% ipython --no-banner

In [1]: import numpy as np

In [2]: np.set_printoptions(precision=2, suppress=True, linewidth=100)

In [3]: A = np.array([[1.4, 1.1, 0.6],
   ...:     [0.4, -0.3, 1.1],
   ...:     [-0.5, -1.5, 0.0],
   ...:     [0.5, 0.9, 0.7],
   ...:     [0.4, -2.0, -1.1],
   ...:     [0.5, 0.0, -0.1]])

In [4]: A
Out[4]: 
array([[ 1.4,  1.1,  0.6],
       [ 0.4, -0.3,  1.1],
       [-0.5, -1.5,  0. ],
       [ 0.5,  0.9,  0.7],
       [ 0.4, -2. , -1.1],
       [ 0.5,  0. , -0.1]])

In [5]: x = np.array([1, 2, -2])

In [6]: y = A @ x

In [7]: np.linalg.lstsq(A, y)[0]
Out[7]: array([ 1.,  2., -2.])

In [8]: np.round(np.linalg.pinv(A) @ A, 2) + 0
Out[8]: 
array([[1., 0., 0.],
       [0., 1., 0.],
       [0., 0., 1.]])

In [9]: y
Out[9]: array([ 2.4, -2.4, -3.5,  0.9, -1.4,  0.7])

In [10]: rng = np.random.default_rng(792)

In [11]: y = y + 0.05 * rng.normal(size=6)

In [12]: print(y)
[ 2.36 -2.33 -3.49  0.91 -1.44  0.68]

In [13]: coef, *_ = np.linalg.lstsq(A, y)

In [14]: coef.round()
Out[14]: array([ 1.,  2., -2.])

In [15]: [round(float(np.linalg.norm(np.linalg.solve(A.T @ A + lam * np.eye(3), A.T @ y))), 2) for lam in (0, 1, 10, 100)]
Out[15]: [2.94, 2.0, 0.71, 0.12]

In [16]: np.round(A.T @ (y - A @ coef), 2) + 0
Out[16]: array([0., 0., 0.])

In [17]: E = np.loadtxt("data.csv", delimiter=",")

In [18]: E
Out[18]: 
array([[-0.5 ,  0.  , -0.87,  0.  ,  0.  ,  0.  ],
       [ 0.  ,  1.  ,  0.  ,  0.  ,  0.  ,  0.  ],
       [ 0.87,  0.  , -0.5 ,  0.  ,  0.  ,  0.  ],
       [ 0.  ,  0.  ,  0.  ,  1.  ,  0.  ,  0.  ],
       [ 0.  ,  0.  ,  0.  ,  0.  ,  1.  ,  0.  ],
       [ 0.  ,  0.  ,  0.  ,  0.  ,  0.  ,  1.  ]])

In [19]: u, v = E[5], E[0]

In [20]: u @ u
Out[20]: np.float64(1.0)

In [21]: p = (u @ v) / (u @ u) * u

In [22]: np.linalg.matrix_rank(np.outer(u, v))
Out[22]: np.int64(1)

In [23]: (v - p) @ u
Out[23]: np.float64(0.0)

In [24]: np.outer(u, v)
Out[24]: 
array([[-0.  ,  0.  , -0.  ,  0.  ,  0.  ,  0.  ],
       [-0.  ,  0.  , -0.  ,  0.  ,  0.  ,  0.  ],
       [-0.  ,  0.  , -0.  ,  0.  ,  0.  ,  0.  ],
       [-0.  ,  0.  , -0.  ,  0.  ,  0.  ,  0.  ],
       [-0.  ,  0.  , -0.  ,  0.  ,  0.  ,  0.  ],
       [-0.5 ,  0.  , -0.87,  0.  ,  0.  ,  0.  ]])

In [25]: u = np.array([2, -2])

In [26]: np.convolve(E[2], u)
Out[26]: array([ 1.73, -1.73, -1.  ,  1.  ,  0.  ,  0.  ,  0.  ])

In [27]: np.array([np.convolve(row, u, "same") for row in E])
Out[27]: 
array([[-1.  ,  1.  , -1.73,  1.73,  0.  ,  0.  ],
       [ 0.  ,  2.  , -2.  ,  0.  ,  0.  ,  0.  ],
       [ 1.73, -1.73, -1.  ,  1.  ,  0.  ,  0.  ],
       [ 0.  ,  0.  ,  0.  ,  2.  , -2.  ,  0.  ],
       [ 0.  ,  0.  ,  0.  ,  0.  ,  2.  , -2.  ],
       [ 0.  ,  0.  ,  0.  ,  0.  ,  0.  ,  2.  ]])

In [28]: print(np.correlate(E[2], E[0], "full"))
[ 0.    0.    0.   -0.75  0.    0.    0.    0.25  0.    0.    0.  ]

In [29]: print(np.polyval(u, E[2]))
[-0.27 -2.   -3.   -2.   -2.   -2.  ]

In [30]: np.round(np.linalg.det(E), 2)
Out[30]: np.float64(1.0)

In [31]: print(np.flatnonzero(np.linalg.matrix_power((E != 0) + (E.T != 0) + np.eye(6), 6)[1]))
[1]

In [32]: E @ E
Out[32]: 
array([[-0.5 ,  0.  ,  0.87,  0.  ,  0.  ,  0.  ],
       [ 0.  ,  1.  ,  0.  ,  0.  ,  0.  ,  0.  ],
       [-0.87,  0.  , -0.5 ,  0.  ,  0.  ,  0.  ],
       [ 0.  ,  0.  ,  0.  ,  1.  ,  0.  ,  0.  ],
       [ 0.  ,  0.  ,  0.  ,  0.  ,  1.  ,  0.  ],
       [ 0.  ,  0.  ,  0.  ,  0.  ,  0.  ,  1.  ]])

In [33]: W0 = np.load("test1.npy")

In [34]: W0
Out[34]: 
array([[  0,   0,   0],
       [ -4,  -3,   8],
       [ -8,  -6,  16],
       [  8,   6, -16],
       [  4,   3,  -8]])

In [35]: Uu, sigma, VT = np.linalg.svd(W0)

In [36]: evecs = VT[:(sigma > 1e-8).sum()]

In [37]: x = W0[1] + 4 * W0[0] + rng.integers(2) * np.eye(3)[1]

In [38]: x
Out[38]: array([-4., -2.,  8.])

In [39]: np.linalg.matrix_rank(np.vstack([W0, x]))
Out[39]: np.int64(2)

In [40]: np.allclose(evecs.T @ evecs @ x, x)
Out[40]: False

In [41]: Uu, sigma, VT = np.linalg.svd(W0, full_matrices=False)

In [42]: np.round(Uu.T @ W0 @ VT.T, 2) + 0
Out[42]: 
array([[29.83,  0.  ,  0.  ],
       [ 0.  ,  0.  ,  0.  ],
       [ 0.  ,  0.  ,  0.  ]])

In [43]: np.abs(Uu[:, 0]).round(6).argmax()
Out[43]: np.int64(2)

In [44]: print(np.round(VT @ VT.T, 2) + 0)
[[1. 0. 0.]
 [0. 1. 0.]
 [0. 0. 1.]]

In [45]: round(float(np.sqrt((sigma ** 2).sum())), 2), round(float(np.linalg.norm(W0)), 2)
Out[45]: (29.83, 29.83)

In [46]: np.abs(VT[0])
Out[46]: array([0.42, 0.32, 0.85])

In [47]: (sigma > 1e-8).sum()
Out[47]: np.int64(1)

In [48]: print(np.round(Uu.T @ Uu, 2) + 0)
[[1. 0. 0.]
 [0. 1. 0.]
 [0. 0. 1.]]

In [49]: other = W0 + rng.integers(-2, 3, (5, 1)) @ rng.integers(-2, 3, (1, 3))

In [50]: other
Out[50]: 
array([[ -2,  -2,   4],
       [ -6,  -5,  12],
       [ -8,  -6,  16],
       [  8,   6, -16],
       [  4,   3,  -8]])

In [51]: np.round(np.linalg.svd(other - W0, compute_uv=False), 2) + 0
Out[51]: array([6.93, 0.  , 0.  ])

In [52]: other - W0
Out[52]: 
array([[-2, -2,  4],
       [-2, -2,  4],
       [ 0,  0,  0],
       [ 0,  0,  0],
       [ 0,  0,  0]])

In [53]: rank = np.linalg.matrix_rank(W0)

In [54]: rank
Out[54]: np.int64(1)

In [55]: N = np.linalg.svd(W0)[2][rank:].T

In [56]: print(np.allclose(W0 @ N, 0))
True

In [57]: [int(np.linalg.matrix_rank(np.delete(W0, i, axis=0))) for i in range(5)]
Out[57]: [1, 1, 1, 1, 1]

In [58]: np.linalg.matrix_rank(W0.T @ W0), np.linalg.matrix_rank(W0 @ W0.T)
Out[58]: (np.int64(1), np.int64(1))

In [59]: other = np.array([[7, 6], [9, 0]])

In [60]: cent = np.kron(other, W0)

In [61]: print(cent.shape)
(10, 6)

In [62]: round(np.linalg.norm(cent, 2), 2), round(float(np.linalg.norm(other, 2) * np.linalg.norm(W0, 2)), 2)
Out[62]: (np.float64(360.51), 360.51)

In [63]: K = np.load("layer15.npy")

In [64]: print(K)
[[-6.95 -5.    3.  ]
 [ 3.   -3.95  2.  ]
 [-7.   -5.    3.05]]

In [65]: x = np.array([-2, 1, 2])

In [66]: h = np.maximum(K @ x, 0)

In [67]: np.maximum(K @ x, 0) - np.maximum(-K @ x, 0)
Out[67]: array([14.9 , -5.95, 15.1 ])

In [68]: print(np.linalg.cond(K) > 100)
True

In [69]: np.linalg.matrix_rank(K, rtol=0.1)
Out[69]: np.int64(2)

In [70]: [round(float(x), 2) for x in np.linalg.svd(K, compute_uv=False)[:3]]
Out[70]: [12.88, 5.32, 0.03]

In [71]: np.argsort(-np.linalg.norm(K, axis=0).round(6), kind="stable")[:3]
Out[71]: array([0, 1, 2])

In [72]: Q, R = np.linalg.qr(K)

In [73]: np.round(Q.T @ Q, 2) + 0
Out[73]: 
array([[1., 0., 0.],
       [0., 1., 0.],
       [0., 0., 1.]])

In [74]: Q.shape, R.shape
Out[74]: ((3, 3), (3, 3))

In [75]: round(float(abs(R[0, 0])), 2), round(float(np.linalg.norm(K[:, 0])), 2)
Out[75]: (10.31, 10.31)

In [76]: R
Out[76]: 
array([[10.31,  5.62, -3.51],
       [ 0.  ,  5.84, -3.16],
       [ 0.  ,  0.  ,  0.03]])

In [77]: np.abs(np.diag(R))
Out[77]: array([10.31,  5.84,  0.03])

In [78]: Q.round(2) + 0
Out[78]: 
array([[-0.67, -0.21, -0.71],
       [ 0.29, -0.96,  0.  ],
       [-0.68, -0.2 ,  0.71]])

In [79]: Uu, sigma, VT = np.linalg.svd(K)

In [80]: np.argmax(sigma[:-1] / (sigma[1:] + 1e-6)) + 1
Out[80]: np.int64(2)

In [81]: print(sigma)
[12.88  5.32  0.03]

In [82]: other = Uu[:, :2] @ np.diag(sigma[:2]) @ VT[:2]

In [83]: round(np.linalg.norm(K - other, 2), 2), np.round(sigma[2], 2)
Out[83]: (np.float64(0.03), np.float64(0.03))

In [84]: np.linalg.matrix_rank(other)
Out[84]: np.int64(2)

In [85]: cent = np.array([[1, 2, 0], [-1, -1, 1]])

In [86]: mat = rng.normal(size=(24, 2)) @ cent + np.array([-5, 5, -8])

In [87]: mat
Out[87]: 
array([[-6.27,  3.62, -6.84],
       [-7.57,  1.57, -6.28],
       [-4.74,  5.29, -8.23],
       [-4.34,  5.67, -8.65],
       [-5.12,  4.83, -7.93],
       [-5.27,  4.62, -7.84],
       [-4.86,  4.41, -8.86],
       [-5.85,  3.04, -8.26],
       [-3.25,  6.99, -9.51],
       [-5.18,  4.65, -7.98],
       [-7.11,  0.11, -8.66],
       [-6.38,  3.52, -6.72],
       [-4.77,  4.71, -8.75],
       [-1.36, 11.2 , -9.08],
       [-5.43,  4.28, -7.85],
       [-5.27,  5.57, -6.89],
       [-5.89,  3.46, -7.75],
       [-6.18,  3.04, -7.59],
       [-4.94,  6.25, -6.86],
       [-6.16,  2.71, -7.96],
       [-5.58,  4.33, -7.5 ],
       [-5.2 ,  4.27, -8.33],
       [-4.43,  5.45, -8.69],
       [-8.52,  0.02, -5.95]])

In [88]: np.allclose(K @ K.T, K.T @ K)
Out[88]: False

In [89]: np.sort(np.abs(np.linalg.eigvals(K)))
Out[89]: array([0.05, 6.37, 6.37])

In [90]: np.round(np.abs(np.linalg.eigvals(K)).max(), 2)
Out[90]: np.float64(6.37)

In [91]: z = mat[:, 2] > np.median(mat[:, 2])

In [92]: u = mat[z].mean(axis=0) - mat[~z].mean(axis=0)

In [93]: u
Out[93]: array([-1.26, -1.12,  1.41])

In [94]: print(((mat - mat.mean(axis=0)) @ u > 0).astype(int))
[1 1 0 0 0 0 0 1 0 0 1 1 0 0 1 0 1 1 0 1 1 0 0 1]

In [95]: np.argsort(-np.abs(u).round(6), kind="stable")
Out[95]: array([2, 0, 1])

In [96]: print(round(float((((mat - mat.mean(axis=0)) @ u > 0) == z).mean()), 2))
0.71

In [97]: data = np.load("w.npy")

In [98]: print(data)
[[0.45 0.09 0.45]
 [0.25 0.62 0.12]
 [0.38 0.31 0.31]]

In [99]: data.sum(axis=1)
Out[99]: array([1., 1., 1.])

In [100]: data @ np.ones(3)
Out[100]: array([1., 1., 1.])

In [101]: p = np.eye(3)[0]

In [102]: for _ in range(5):
     ...:     p = p @ data
     ...:     print(p.round(2))
     ...: 
[0.45 0.09 0.45]
[0.4  0.24 0.36]
[0.38 0.3  0.32]
[0.37 0.32 0.31]
[0.37 0.33 0.3 ]

In [103]: arr = np.load("m.npy")

In [104]: arr.round(2) + 0
Out[104]: 
array([[ 0.17,  0.17,  0.15,  0.01,  0.03, -0.2 ,  0.1 , -0.2 ],
       [ 0.17,  0.17,  0.15,  0.01,  0.03, -0.2 ,  0.1 , -0.2 ],
       [ 0.15,  0.15,  0.13,  0.01,  0.03, -0.17,  0.09, -0.17],
       [ 0.01,  0.01,  0.01,  0.  ,  0.  , -0.01,  0.01, -0.01],
       [ 0.03,  0.03,  0.03,  0.  ,  0.01, -0.04,  0.02, -0.04],
       [-0.2 , -0.2 , -0.17, -0.01, -0.04,  0.22, -0.12,  0.22],
       [ 0.1 ,  0.1 ,  0.09,  0.01,  0.02, -0.12,  0.06, -0.12],
       [-0.2 , -0.2 , -0.17, -0.01, -0.04,  0.22, -0.12,  0.22]])

In [105]: ev, evecs = np.linalg.eigh(arr)

In [106]: ev.sum(), np.trace(arr)
Out[106]: (np.float64(1.0), np.float64(1.0))

In [107]: np.round(evecs @ np.diag(ev) @ evecs.T, 2) + 0
Out[107]: 
array([[ 0.17,  0.17,  0.15,  0.01,  0.03, -0.2 ,  0.1 , -0.2 ],
       [ 0.17,  0.17,  0.15,  0.01,  0.03, -0.2 ,  0.1 , -0.2 ],
       [ 0.15,  0.15,  0.13,  0.01,  0.03, -0.17,  0.09, -0.17],
       [ 0.01,  0.01,  0.01,  0.  ,  0.  , -0.01,  0.01, -0.01],
       [ 0.03,  0.03,  0.03,  0.  ,  0.01, -0.04,  0.02, -0.04],
       [-0.2 , -0.2 , -0.17, -0.01, -0.04,  0.22, -0.12,  0.22],
       [ 0.1 ,  0.1 ,  0.09,  0.01,  0.02, -0.12,  0.06, -0.12],
       [-0.2 , -0.2 , -0.17, -0.01, -0.04,  0.22, -0.12,  0.22]])

In [108]: np.round(np.linalg.eigvalsh(arr @ arr), 2) + 0
Out[108]: array([0., 0., 0., 0., 0., 0., 0., 1.])

In [109]: np.round(np.linalg.svd(arr, compute_uv=False), 2) + 0
Out[109]: array([1., 0., 0., 0., 0., 0., 0., 0.])

In [110]: np.round(np.linalg.eigvalsh(arr + -1 * np.eye(8)), 2) + 0
Out[110]: array([-1., -1., -1., -1., -1., -1., -1.,  0.])

In [111]: print(np.unique(ev.round(6) + 0, return_counts=True)[1])
[7 1]
